% ipython --no-banner

In [1]: import numpy as np

In [2]: import numpy.linalg as la

In [3]: np.set_printoptions(precision=3, suppress=True, linewidth=160)

In [4]: tidy = lambda a: np.round(a, 3) + 0

In [5]: F = np.load("arr.npy")

In [6]: F
Out[6]: 
array([[1, 0, 3, 3, 1, 7, 1, 9],
       [9, 1, 0, 3, 3, 1, 7, 1],
       [1, 9, 1, 0, 3, 3, 1, 7],
       [7, 1, 9, 1, 0, 3, 3, 1],
       [1, 7, 1, 9, 1, 0, 3, 3],
       [3, 1, 7, 1, 9, 1, 0, 3],
       [3, 3, 1, 7, 1, 9, 1, 0],
       [0, 3, 3, 1, 7, 1, 9, 1]])

In [7]: f = np.array([3, 1, 1, 0, 1, 0, 3, 5])

In [8]: A2 = F + np.outer(f, np.eye(8)[0])

In [9]: la.matrix_rank(A2 - F)
Out[9]: np.int64(1)

In [10]: A2
Out[10]: 
array([[ 4.,  0.,  3.,  3.,  1.,  7.,  1.,  9.],
       [10.,  1.,  0.,  3.,  3.,  1.,  7.,  1.],
       [ 2.,  9.,  1.,  0.,  3.,  3.,  1.,  7.],
       [ 7.,  1.,  9.,  1.,  0.,  3.,  3.,  1.],
       [ 2.,  7.,  1.,  9.,  1.,  0.,  3.,  3.],
       [ 3.,  1.,  7.,  1.,  9.,  1.,  0.,  3.],
       [ 6.,  3.,  1.,  7.,  1.,  9.,  1.,  0.],
       [ 5.,  3.,  3.,  1.,  7.,  1.,  9.,  1.]])

In [11]: tidy(la.det(A2) / la.det(F)), tidy(1 + la.solve(F, f)[0])
Out[11]: (np.float64(0.669), np.float64(0.669))

In [12]: data = np.load("a.npy")

In [13]: print(data)
[[2 3 1 2 0 2 1]
 [0 0 0 3 0 0 0]
 [1 3 0 0 0 2 0]
 [2 2 1 2 2 3 0]
 [2 0 1 3 2 1 2]
 [3 3 0 0 0 0 1]
 [1 3 0 0 0 2 0]
 [3 1 0 1 3 3 3]]

In [14]: A2 = np.c_[data[:, :1] @ np.array([[2]]), np.array([1, 0, 2, -1, -2, 1, 1, 0])]

In [15]: A2
Out[15]: 
array([[ 4,  1],
       [ 0,  0],
       [ 2,  2],
       [ 4, -1],
       [ 4, -2],
       [ 6,  1],
       [ 2,  1],
       [ 6,  0]])

In [16]: tidy(la.norm(A2 - data @ la.lstsq(data, A2)[0], axis=0))
Out[16]: array([0.   , 0.707])

In [17]: la.matrix_rank(A2)
Out[17]: np.int64(2)

In [18]: la.matrix_rank(np.c_[data, A2])
Out[18]: np.int64(8)

In [19]: rng = np.random.default_rng(347)

In [20]: A2 = data + rng.integers(-2, 3, (8, 6)) @ rng.integers(-2, 3, (6, 7))

In [21]: print(A2)
[[-1 -2 -3  7 -2  0  0]
 [-5 -8 -4 12 -3 -3 -2]
 [ 4  5 -1 -7 -4  9  3]
 [ 6  3  0  8  2  2  3]
 [ 1  2 -1 14  2 -6 -1]
 [ 9  6 -3  2 -3  3  6]
 [ 5  7  4  4  1  2  2]
 [ 4  7  5  2  4  2  1]]

In [22]: print(tidy(la.svd(A2 - data, compute_uv=False)))
[22.367 15.163 12.385  4.605  3.897  0.179  0.   ]

In [23]: print(A2 - data)
[[-3 -5 -4  5 -2 -2 -1]
 [-5 -8 -4  9 -3 -3 -2]
 [ 3  2 -1 -7 -4  7  3]
 [ 4  1 -1  6  0 -1  3]
 [-1  2 -2 11  0 -7 -3]
 [ 6  3 -3  2 -3  3  5]
 [ 4  4  4  4  1  0  2]
 [ 1  6  5  1  1 -1 -2]]

In [24]: cent = np.array([[3, 0, 0, 3, 2, 1, 2],
    ...:     [3, 0, -3, -3, 1, -1, -1],
    ...:     [-2, -2, -2, 1, 2, 0, 1]])

In [25]: m1 = rng.normal(size=(23, 3)) @ cent + np.array([-2, 1, 2, 0, -1, -1, -2])

In [26]: tidy(m1)
Out[26]: 
array([[-8.744, -1.827,  3.624,  6.398,  0.699,  0.661,  1.253],
       [-7.672,  1.205,  4.161, -2.066, -4.47 , -1.655, -4.064],
       [-0.801,  3.885,  6.016, -0.865, -4.631, -0.807, -3.434],
       [-8.569,  1.693,  4.928, -3.139, -5.789, -1.931, -4.953],
       [-7.321,  0.546,  5.541,  3.35 , -2.459,  0.041, -1.023],
       [ 0.061,  2.242,  6.072,  5.857, -0.753,  1.159,  0.754],
       [ 0.401,  1.662,  1.513, -0.889, -0.885, -1.186, -2.32 ],
       [-4.76 , -4.289, -6.557, -1.363,  4.885, -2.336, -0.938],
       [-2.654, -1.146, -4.299, -5.74 ,  0.756, -3.271, -4.085],
       [-8.439,  2.004,  5.905, -2.144, -5.999, -1.547, -4.563],
       [-1.332,  0.742, -1.564, -5.557, -1.227, -2.895, -4.559],
       [-7.86 , -1.03 ,  1.66 ,  0.566, -0.96 , -1.15 , -1.848],
       [-1.295,  0.867,  0.704, -1.424, -0.697, -1.497, -2.539],
       [ 1.152,  1.044,  2.799,  4.594,  1.279,  0.539,  0.804],
       [-5.302, -3.644, -2.11 ,  4.733,  4.717, -0.196,  1.751],
       [-4.775, -0.997, -0.353, -0.491,  0.36 , -1.497, -1.876],
       [-2.451,  2.897,  9.035,  6.98 , -2.749,  1.643,  0.624],
       [-1.397,  3.451,  5.658, -0.661, -4.282, -0.812, -3.251],
       [ 4.345, -0.977, -7.961, -6.656,  3.864, -3.548, -3.447],
       [-0.149,  1.343, -0.596, -4.543, -1.318, -2.457, -4.106],
       [ 4.61 , -0.13 , -1.263,  4.038,  4.578,  0.158,  1.591],
       [-8.155,  2.05 ,  7.617,  1.403, -5.331, -0.357, -2.762],
       [ 3.486,  4.1  ,  7.831,  6.298, -1.599,  1.616,  0.772]])

In [27]: labels = m1[:, 6] > np.median(m1[:, 6])

In [28]: f = m1[labels].mean(axis=0) - m1[~labels].mean(axis=0)

In [29]: ((m1 - m1.mean(axis=0)) @ f > 0).astype(int)
Out[29]: array([1, 0, 0, 0, 1, 1, 0, 1, 0, 0, 0, 1, 0, 1, 1, 0, 1, 0, 0, 0, 1, 0, 1])

In [30]: gram = np.cov(m1, rowvar=False)

In [31]: np.argsort(-m1.std(axis=0).round(6), kind="stable")
Out[31]: array([2, 0, 3, 4, 6, 1, 5])

In [32]: tidy(la.eigvalsh(gram)[::-1])
Out[32]: array([39.12 , 25.708, 15.939,  0.   ,  0.   ,  0.   ,  0.   ])

In [33]: tidy(np.median(m1, axis=0))
Out[33]: array([-2.451,  1.044,  2.799, -0.661, -0.96 , -1.15 , -2.32 ])

In [34]: gram.shape
Out[34]: (7, 7)
